In [1]: import numpy as np

In [2]: from numpy import linalg as LA

In [3]: np.set_printoptions(suppress=True, linewidth=160)

In [4]: M = np.load("x.npy")

In [5]: M
Out[5]: 
array([[0, 0, 0, 1, 0],
       [1, 0, 0, 0, 0],
       [0, 0, 1, 0, 0],
       [0, 0, 0, 0, 1],
       [0, 1, 0, 0, 0]])

In [6]: # a transition matrix

In [7]: np.round(np.sort(LA.eigvals(M).real), 2) + 0
Out[7]: array([-1.,  0.,  0.,  1.,  1.])

In [8]: M @ M
Out[8]: 
array([[0, 0, 0, 0, 1],
       [0, 0, 0, 1, 0],
       [0, 0, 1, 0, 0],
       [0, 1, 0, 0, 0],
       [1, 0, 0, 0, 0]])

In [9]: np.round(LA.det(M), 2)
Out[9]: np.float64(-1.0)

In [10]: (LA.matrix_power((M != 0) + (M.T != 0) + np.eye(5), 5) > 0).astype(int)
Out[10]: 
array([[1, 1, 0, 1, 1],
       [1, 1, 0, 1, 1],
       [0, 0, 1, 0, 0],
       [1, 1, 0, 1, 1],
       [1, 1, 0, 1, 1]])

In [11]: LA.matrix_power(M, 100)
Out[11]: 
array([[1, 0, 0, 0, 0],
       [0, 1, 0, 0, 0],
       [0, 0, 1, 0, 0],
       [0, 0, 0, 1, 0],
       [0, 0, 0, 0, 1]])

In [12]: M @ np.ones(5)
Out[12]: array([1., 1., 1., 1., 1.])

In [13]: LA.matrix_power(M, 2)
Out[13]: 
array([[0, 0, 0, 0, 1],
       [0, 0, 0, 1, 0],
       [0, 0, 1, 0, 0],
       [0, 1, 0, 0, 0],
       [1, 0, 0, 0, 0]])

In [14]: p = np.eye(5)[2]

In [15]: for _ in range(3):
    ...:     p = p @ M
    ...:     print(p.round(2))
    ...: 
[0. 0. 1. 0. 0.]
[0. 0. 1. 0. 0.]
[0. 0. 1. 0. 0.]

In [16]: J = np.load("sample3.npy")

In [17]: J
Out[17]: 
array([[ 4, -5, -2, -1, -5],
       [-5,  4, -5, -2, -1],
       [-1, -5,  4, -5, -2],
       [-2, -1, -5,  4, -5],
       [-5, -2, -1, -5,  4]])

In [18]: Y = J[0, 0] * J[1:] - np.outer(J[1:, 0], J[0])

In [19]: Y
Out[19]: 
array([[  0,  -9, -30, -13, -29],
       [  0, -25,  14, -21, -13],
       [  0, -14, -24,  14, -30],
       [  0, -33, -14, -25,  -9]])

In [20]: np.flatnonzero(~Y.round(6).any(axis=1))
Out[20]: array([], dtype=int64)

In [21]: J[:, 0] / J[0, 0]
Out[21]: array([ 1.  , -1.25, -0.25, -0.5 , -1.25])

In [22]: J @ np.ones(5)
Out[22]: array([-9., -9., -9., -9., -9.])

In [23]: (J @ J)[0]
Out[23]: array([ 70, -19,  19,  37, -26])

In [24]: np.allclose(J @ J.T, J.T @ J)
Out[24]: True

In [25]: np.round(np.sort(np.abs(np.fft.fft(J[0]))), 2), np.round(np.sort(LA.svd(J, compute_uv=False)), 2)
Out[25]: 
(array([ 3.39,  3.39,  9.  , 11.2 , 11.2 ]),
 array([ 3.39,  3.39,  9.  , 11.2 , 11.2 ]))

In [26]: arr = np.array([[4.0, 2.0, 14.0],
    ...:     [-0.7, -1.7, -0.2],
    ...:     [0.8, 0.7, 0.4],
    ...:     [1.2, -0.8, -0.6],
    ...:     [-1.2, -0.4, 2.4],
    ...:     [0.0, -0.7, 1.1],
    ...:     [0.3, 1.1, 0.2],
    ...:     [-1.1, -0.4, -0.3],
    ...:     [-0.7, -0.6, 0.9],
    ...:     [-1.2, -0.7, 0.9],
    ...:     [-0.7, -0.7, -0.4],
    ...:     [-1.8, -1.0, 1.2]])

In [27]: def softmax(z):
    ...:     e = np.exp(z - z.max(axis=-1, keepdims=True))
    ...:     return e / e.sum(axis=-1, keepdims=True)
    ...: 

In [28]: np.round(softmax(arr[7] + 3), 2)
Out[28]: array([0.19, 0.38, 0.42])

In [29]: S = arr @ arr.T / np.sqrt(3)

In [30]: softmax(S).round(6).argmax(axis=1)
Out[30]: array([ 0,  1,  0,  3,  0,  0,  0, 11,  0,  0,  1,  0])

In [31]: np.round(softmax(S)[7] @ arr, 2)
Out[31]: array([-0.87, -0.72,  0.56])
